$ python3 -q
>>> import numpy as np
>>> np.set_printoptions(suppress=True, linewidth=160)
>>> tidy = lambda a: np.round(a, 1) + 0
>>> K = np.load("test2.npy")
>>> print(K)
[[ 0.9  0.   0.  -0.1  0.8 -0.9]
 [ 1.4  0.   0.  -0.3  1.4 -1.6]
 [ 0.3  0.  -0.1  0.1  0.2 -0.1]
 [-1.5 -0.2  0.2  0.  -1.4  1.5]
 [ 1.4  0.1  0.1  0.1  1.4 -1.4]
 [ 1.2  0.   0.1  0.   1.1 -1. ]
 [-1.4 -0.1  0.   0.  -1.6  1.3]
 [ 2.   0.1 -0.1  0.1  2.  -1.8]
 [-0.4  0.   0.  -0.1 -0.2  0.4]
 [-3.  -0.2  0.2 -0.1 -3.   3. ]
 [ 0.3  0.1  0.  -0.1  0.  -0.2]
 [-2.6 -0.2 -0.1  0.  -2.4  2.3]
 [-5.7  0.  -0.1  0.1 -5.7  5.8]
 [-1.2 -0.1  0.  -0.1 -1.1  1.4]
 [-4.4 -0.2 -0.2 -0.2 -4.3  4.4]
 [-1.5  0.   0.  -0.1 -1.5  1.6]
 [-0.1  0.   0.  -0.1  0.   0. ]
 [ 1.3 -0.1  0.   0.   1.3 -1.1]
 [ 0.1 -0.1  0.   0.   0.3 -0.2]
 [ 1.2 -0.1  0.  -0.2  1.4 -1.4]
 [ 1.9  0.   0.  -0.1  1.9 -2.2]
 [-0.1  0.1  0.   0.  -0.3  0.4]
 [ 0.3  0.1  0.   0.1  0.4 -0.2]
 [ 1.8 -0.1 -0.2 -0.2  1.9 -1.9]
 [-0.9  0.   0.   0.1 -0.8  0.9]
 [ 0.6  0.1 -0.1  0.   0.6 -0.5]
 [ 1.3  0.   0.  -0.2  1.4 -1.1]
 [ 4.   0.  -0.1  0.   4.1 -3.9]]
>>> C2 = np.cov(K, rowvar=False)
>>> print(tidy(C2))
[[ 4.2  0.1  0.   0.   4.2 -4.2]
 [ 0.1  0.   0.   0.   0.1 -0.1]
 [ 0.   0.   0.   0.   0.   0. ]
 [ 0.   0.   0.   0.   0.   0. ]
 [ 4.2  0.1  0.   0.   4.2 -4.2]
 [-4.2 -0.1  0.   0.  -4.2  4.2]]
>>> print(tidy(np.corrcoef(K[:, 5], K[:, 0])[0, 1]))
-1.0
>>> print(np.argsort(-K.std(axis=0).round(6), kind="stable"))
[0 5 4 3 1 2]
>>> print(np.argwhere(np.triu(np.abs(np.corrcoef(K.T)) > 0.8, 1)))
[[0 4]
 [0 5]
 [4 5]]
>>> print(tidy(K.std(axis=0)))
[2.  0.1 0.1 0.1 2.  2. ]
>>> print(tidy(np.median(K, axis=0)))
[ 0.3  0.   0.   0.   0.2 -0.2]
>>> print(C2.shape)
(6, 6)
>>> print(tidy(np.linalg.eigvalsh(C2)[::-1]))
[12.7  0.   0.   0.   0.   0. ]
